$ ipython --no-banner

In [1]: import numpy as np

In [2]: np.set_printoptions(precision=2, suppress=True, linewidth=120)

In [3]: A = np.loadtxt("block3.csv", delimiter=",")

In [4]: A
Out[4]: 
array([[-10.,  19.,  -8.,  -9.,  -8.],
       [-20.,  35., -10., -30., -25.],
       [-14.,  25.,  -8., -19., -16.],
       [ 18., -31.,   8.,  29.,  24.],
       [  2.,  -6.,   6.,  -7.,  -5.],
       [ 20., -35.,  10.,  30.,  25.]])

In [5]: Uu, s, VT = np.linalg.svd(A)

In [6]: evecs = VT[:(s > 1e-8).sum()]

In [7]: rng = np.random.default_rng(8047)

In [8]: x = A[2] + -1 * A[5] + rng.integers(2) * np.eye(5)[3]

In [9]: x
Out[9]: array([-34.,  60., -18., -48., -41.])

In [10]: np.diag(evecs.T @ evecs)
Out[10]: array([0.15, 0.64, 0.28, 0.58, 0.35])

In [11]: np.linalg.matrix_rank(np.vstack([A, x]))
Out[11]: np.int64(3)

In [12]: np.round(np.linalg.norm(x - evecs.T @ evecs @ x), 2)
Out[12]: np.float64(0.65)

In [13]: x = np.array([0, -3, -2, -3, -3])

In [14]: A @ (2 * x)
Out[14]: array([  20.,  160.,   92., -164.,   84., -160.])

In [15]: A * x
Out[15]: 
array([[  -0.,  -57.,   16.,   27.,   24.],
       [  -0., -105.,   20.,   90.,   75.],
       [  -0.,  -75.,   16.,   57.,   48.],
       [   0.,   93.,  -16.,  -87.,  -72.],
       [   0.,   18.,  -12.,   21.,   15.],
       [   0.,  105.,  -20.,  -90.,  -75.]])

In [16]: np.einsum("ij,j->i", A, x)
Out[16]: array([ 10.,  80.,  46., -82.,  42., -80.])

In [17]: E = np.load("layer19.npy")

In [18]: E
Out[18]: 
array([[0.2 , 0.2 , 0.2 , 0.2 , 0.  , 0.  , 0.2 ],
       [0.25, 0.25, 0.25, 0.  , 0.  , 0.25, 0.  ],
       [0.2 , 0.  , 0.4 , 0.  , 0.2 , 0.  , 0.2 ],
       [0.  , 0.  , 0.2 , 0.4 , 0.2 , 0.2 , 0.  ],
       [0.  , 0.  , 0.  , 0.33, 0.33, 0.33, 0.  ],
       [0.25, 0.  , 0.  , 0.  , 0.  , 0.5 , 0.25],
       [0.33, 0.  , 0.  , 0.  , 0.  , 0.  , 0.67]])

In [19]: # rows sum to 1

In [20]: rk = np.linalg.matrix_rank(E)

In [21]: rk
Out[21]: np.int64(6)

In [22]: ns = np.linalg.svd(E)[2][rk:].T

In [23]: np.round(ns[:, 0] / ns[np.abs(ns[:, 0]).round(6).argmax(), 0], 2) + 0
Out[23]: array([ 1.  , -0.5 , -0.25,  0.25,  0.  , -0.25, -0.5 ])

In [24]: np.round(ns @ ns.T, 2) + 0
Out[24]: 
array([[ 0.59, -0.3 , -0.15,  0.15,  0.  , -0.15, -0.3 ],
       [-0.3 ,  0.15,  0.07, -0.07,  0.  ,  0.07,  0.15],
       [-0.15,  0.07,  0.04, -0.04,  0.  ,  0.04,  0.07],
       [ 0.15, -0.07, -0.04,  0.04,  0.  , -0.04, -0.07],
       [ 0.  ,  0.  ,  0.  ,  0.  ,  0.  ,  0.  ,  0.  ],
       [-0.15,  0.07,  0.04, -0.04,  0.  ,  0.04,  0.07],
       [-0.3 ,  0.15,  0.07, -0.07,  0.  ,  0.07,  0.15]])

In [25]: np.allclose(E @ ns, 0)
Out[25]: True

In [26]: [int(np.linalg.matrix_rank(np.delete(E, i, axis=0))) for i in range(7)]
Out[26]: [6, 6, 6, 6, 6, 6, 6]

In [27]: print(E.sum(axis=1))
[1. 1. 1. 1. 1. 1. 1.]

In [28]: np.linalg.matrix_power(E, 100)
Out[28]: 
array([[0.21, 0.06, 0.13, 0.11, 0.07, 0.12, 0.3 ],
       [0.21, 0.06, 0.13, 0.11, 0.07, 0.12, 0.3 ],
       [0.21, 0.06, 0.13, 0.11, 0.07, 0.12, 0.3 ],
       [0.21, 0.06, 0.13, 0.11, 0.07, 0.12, 0.3 ],
       [0.21, 0.06, 0.13, 0.11, 0.07, 0.12, 0.3 ],
       [0.21, 0.06, 0.13, 0.11, 0.07, 0.12, 0.3 ],
       [0.21, 0.06, 0.13, 0.11, 0.07, 0.12, 0.3 ]])

In [29]: pr = np.eye(7)[5]

In [30]: for _ in range(5):
    ...:     pr = pr @ E
    ...:     print(pr.round(2))
    ...: 
[0.25 0.   0.   0.   0.   0.5  0.25]
[0.26 0.05 0.05 0.05 0.   0.25 0.34]
[0.25 0.06 0.09 0.07 0.02 0.15 0.35]
[0.24 0.07 0.12 0.09 0.04 0.11 0.34]
[0.23 0.06 0.13 0.1  0.05 0.1  0.33]

In [31]: np.linalg.cond(E) > 100
Out[31]: np.True_

In [32]: Uu, s, VT = np.linalg.svd(E)

In [33]: np.argmax(s[:-1] / (s[1:] + 1e-6)) + 1
Out[33]: np.int64(6)

In [34]: other = Uu[:, :6] @ np.diag(s[:6]) @ VT[:6]

In [35]: np.linalg.matrix_rank(E, rtol=0.05)
Out[35]: np.int64(6)

In [36]: np.round(np.linalg.norm(E - other, 2), 2), np.round(s[6], 2)
Out[36]: (np.float64(0.0), np.float64(0.0))

In [37]: round(np.abs(E - other).max(), 2)
Out[37]: np.float64(0.0)

In [38]: print(np.round(np.linalg.norm(E - other) / np.linalg.norm(E), 2))
0.0

In [39]: np.linalg.matrix_rank(other)
Out[39]: np.int64(6)

In [40]: mat = np.load("a.npy")

In [41]: mat
Out[41]: 
array([[1, 3, 3, 0, 2, 2, 1, 2, 2],
       [2, 1, 3, 3, 0, 2, 2, 1, 2],
       [2, 2, 1, 3, 3, 0, 2, 2, 1],
       [1, 2, 2, 1, 3, 3, 0, 2, 2],
       [2, 1, 2, 2, 1, 3, 3, 0, 2],
       [2, 2, 1, 2, 2, 1, 3, 3, 0],
       [0, 2, 2, 1, 2, 2, 1, 3, 3],
       [3, 0, 2, 2, 1, 2, 2, 1, 3],
       [3, 3, 0, 2, 2, 1, 2, 2, 1]])

In [42]: z = rng.permutation(9)

In [43]: z
Out[43]: array([5, 4, 2, 3, 6, 7, 8, 0, 1])

In [44]: other = mat[z][:, z]

In [45]: other
Out[45]: 
array([[1, 2, 1, 2, 3, 3, 0, 2, 2],
       [3, 1, 2, 2, 3, 0, 2, 2, 1],
       [0, 3, 1, 3, 2, 2, 1, 2, 2],
       [3, 3, 2, 1, 0, 2, 2, 1, 2],
       [2, 2, 2, 1, 1, 3, 3, 0, 2],
       [2, 1, 2, 2, 2, 1, 3, 3, 0],
       [1, 2, 0, 2, 2, 2, 1, 3, 3],
       [2, 2, 3, 0, 1, 2, 2, 1, 3],
       [2, 0, 3, 3, 2, 1, 2, 2, 1]])

In [46]: np.diag(other)
Out[46]: array([1, 1, 1, 1, 1, 1, 1, 1, 1])

In [47]: np.trace(other)
Out[47]: np.int64(9)

In [48]: round(np.linalg.det(other), 2), np.round(np.linalg.det(mat[z]), 2)
Out[48]: (np.float64(7600.0), np.float64(-7600.0))

In [49]: np.sort(np.abs(np.linalg.eigvals(other)))
Out[49]: array([ 1.21,  1.21,  1.63,  1.63,  2.21,  2.21,  5.  ,  5.  , 16.  ])

In [50]: m1 = np.loadtxt("mat.csv", delimiter=",")

In [51]: m1
Out[51]: 
array([[-4., -3.,  0.,  0.,  0.,  0.,  0.,  0.,  0.,  0.,  0.],
       [-3.,  3., -3.,  0.,  0.,  0.,  0.,  0.,  0.,  0.,  0.],
       [ 0., -3.,  3., -3.,  0.,  0.,  0.,  0.,  0.,  0.,  0.],
       [ 0.,  0., -3.,  0., -3.,  0.,  0.,  0.,  0.,  0.,  0.],
       [ 0.,  0.,  0., -3., -3., -3.,  0.,  0.,  0.,  0.,  0.],
       [ 0.,  0.,  0.,  0., -3., -4., -3.,  0.,  0.,  0.,  0.],
       [ 0.,  0.,  0.,  0.,  0., -3.,  4., -3.,  0.,  0.,  0.],
       [ 0.,  0.,  0.,  0.,  0.,  0., -3.,  1., -3.,  0.,  0.],
       [ 0.,  0.,  0.,  0.,  0.,  0.,  0., -3.,  0., -3.,  0.],
       [ 0.,  0.,  0.,  0.,  0.,  0.,  0.,  0., -3., -4., -3.],
       [ 0.,  0.,  0.,  0.,  0.,  0.,  0.,  0.,  0., -3., -2.]])

In [52]: round(float(np.linalg.det(m1)), 2)
Out[52]: 100602.0

In [53]: np.sort(np.abs(np.linalg.eigvals(m1)))
Out[53]: array([0.27, 0.3 , 2.52, 2.88, 3.31, 3.58, 5.3 , 6.91, 7.17, 7.2 , 7.63])

In [54]: (m1 + m1.T) / 2
Out[54]: 
array([[-4., -3.,  0.,  0.,  0.,  0.,  0.,  0.,  0.,  0.,  0.],
       [-3.,  3., -3.,  0.,  0.,  0.,  0.,  0.,  0.,  0.,  0.],
       [ 0., -3.,  3., -3.,  0.,  0.,  0.,  0.,  0.,  0.,  0.],
       [ 0.,  0., -3.,  0., -3.,  0.,  0.,  0.,  0.,  0.,  0.],
       [ 0.,  0.,  0., -3., -3., -3.,  0.,  0.,  0.,  0.,  0.],
       [ 0.,  0.,  0.,  0., -3., -4., -3.,  0.,  0.,  0.,  0.],
       [ 0.,  0.,  0.,  0.,  0., -3.,  4., -3.,  0.,  0.,  0.],
       [ 0.,  0.,  0.,  0.,  0.,  0., -3.,  1., -3.,  0.,  0.],
       [ 0.,  0.,  0.,  0.,  0.,  0.,  0., -3.,  0., -3.,  0.],
       [ 0.,  0.,  0.,  0.,  0.,  0.,  0.,  0., -3., -4., -3.],
       [ 0.,  0.,  0.,  0.,  0.,  0.,  0.,  0.,  0., -3., -2.]])

In [55]: np.allclose(m1, m1.T)
Out[55]: True

In [56]: print(m1 @ m1)
[[ 25.   3.   9.   0.   0.   0.   0.   0.   0.   0.   0.]
 [  3.  27. -18.   9.   0.   0.   0.   0.   0.   0.   0.]
 [  9. -18.  27.  -9.   9.   0.   0.   0.   0.   0.   0.]
 [  0.   9.  -9.  18.   9.   9.   0.   0.   0.   0.   0.]
 [  0.   0.   9.   9.  27.  21.   9.   0.   0.   0.   0.]
 [  0.   0.   0.   9.  21.  34.   0.   9.   0.   0.   0.]
 [  0.   0.   0.   0.   9.   0.  34. -15.   9.   0.   0.]
 [  0.   0.   0.   0.   0.   9. -15.  19.  -3.   9.   0.]
 [  0.   0.   0.   0.   0.   0.   9.  -3.  18.  12.   9.]
 [  0.   0.   0.   0.   0.   0.   0.   9.  12.  34.  18.]
 [  0.   0.   0.   0.   0.   0.   0.   0.   9.  18.  13.]]

In [57]: np.linalg.matrix_power(m1, 3)
Out[57]: 
array([[-109.,  -93.,   18.,  -27.,    0.,    0.,    0.,    0.,    0.,    0.,    0.],
       [ -93.,  126., -162.,   54.,  -27.,    0.,    0.,    0.,    0.,    0.,    0.],
       [  18., -162.,  162., -108.,    0.,  -27.,    0.,    0.,    0.,    0.,    0.],
       [ -27.,   54., -108.,    0., -108.,  -63.,  -27.,    0.,    0.,    0.,    0.],
       [   0.,  -27.,    0., -108., -171., -192.,  -27.,  -27.,    0.,    0.,    0.],
       [   0.,    0.,  -27.,  -63., -192., -199., -129.,    9.,  -27.,    0.,    0.],
       [   0.,    0.,    0.,  -27.,  -27., -129.,  181., -144.,   45.,  -27.,    0.],
       [   0.,    0.,    0.,    0.,  -27.,    9., -144.,   73.,  -84.,  -27.,  -27.],
       [   0.,    0.,    0.,    0.,    0.,  -27.,   45.,  -84.,  -27., -129.,  -54.],
       [   0.,    0.,    0.,    0.,    0.,    0.,  -27.,  -27., -129., -226., -138.],
       [   0.,    0.,    0.,    0.,    0.,    0.,    0.,  -27.,  -54., -138.,  -80.]])
